$ ipython --no-banner

In [1]: import numpy as np

In [2]: np.set_printoptions(precision=2, suppress=True, linewidth=140, sign=" ")

In [3]: def tidy(a):
   ...:     return np.round(a, 2) + 0
   ...: 

In [4]: O, _ = np.linalg.qr(np.array([[1.0, 1.2, -1.1, 0.1],
   ...:     [0.8, 0.6, 0.9, 1.8],
   ...:     [-1.4, -1.1, 0.2, 1.0],
   ...:     [-1.1, -2.0, 0.3, 0.2],
   ...:     [0.7, -1.7, -0.3, -0.3]]))

In [5]: feats = O @ O.T

In [6]: tidy(feats)
Out[6]: 
array([[ 0.91, -0.03,  0.14, -0.22,  0.1 ],
       [-0.03,  0.99,  0.05, -0.08,  0.04],
       [ 0.14,  0.05,  0.77,  0.36, -0.16],
       [-0.22, -0.08,  0.36,  0.44,  0.24],
       [ 0.1 ,  0.04, -0.16,  0.24,  0.89]])

In [7]: U, sv, Vh = np.linalg.svd(feats)

In [8]: np.argmax(sv[:-1] / (sv[1:] + 1e-6)) + 1
Out[8]: np.int64(4)

In [9]: M2 = U[:, :4] @ np.diag(sv[:4]) @ Vh[:4]

In [10]: tidy(M2)
Out[10]: 
array([[ 0.91, -0.03,  0.14, -0.22,  0.1 ],
       [-0.03,  0.99,  0.05, -0.08,  0.04],
       [ 0.14,  0.05,  0.77,  0.36, -0.16],
       [-0.22, -0.08,  0.36,  0.44,  0.24],
       [ 0.1 ,  0.04, -0.16,  0.24,  0.89]])

In [11]: np.linalg.matrix_rank(feats, rtol=0.05)
Out[11]: np.int64(4)

In [12]: np.abs(np.diag(np.linalg.qr(M2)[1])) > 1e-9
Out[12]: array([ True,  True,  True,  True, False])

In [13]: tidy(np.trace(np.linalg.pinv(M2) @ M2))
Out[13]: np.float64(4.0)

In [14]: np.unique(M2.round(6), axis=0).shape
Out[14]: (5, 5)

In [15]: np.linalg.lstsq(feats[:-1].T, feats[-1])[2]
Out[15]: np.int32(4)

In [16]: np.unique(feats.round(6), axis=0).shape
Out[16]: (5, 5)

In [17]: np.allclose(feats[:-1].T @ np.linalg.lstsq(feats[:-1].T, feats[-1])[0], feats[-1])
Out[17]: True

In [18]: M2 = np.array([[-2, 0], [-2, 2]])

In [19]: Z = np.kron(M2, feats)

In [20]: tidy(np.linalg.norm(Z, 2)), tidy(np.linalg.norm(M2, 2) * np.linalg.norm(feats, 2))
Out[20]: (np.float64(3.24), np.float64(3.24))

In [21]: u, g = feats[3], feats[4]

In [22]: tidy(u @ g)
Out[22]: np.float64(0.24)

In [23]: tidy(u @ u)
Out[23]: np.float64(0.44)

In [24]: pr = (u @ g) / (u @ u) * u

In [25]: np.linalg.matrix_rank(np.outer(u, g))
Out[25]: np.int64(1)

In [26]: tidy(g - pr)
Out[26]: array([ 0.22,  0.08, -0.36,  0.  ,  0.76])

In [27]: tidy(np.linalg.norm(u + g) ** 2 + np.linalg.norm(u - g) ** 2)
Out[27]: np.float64(2.66)
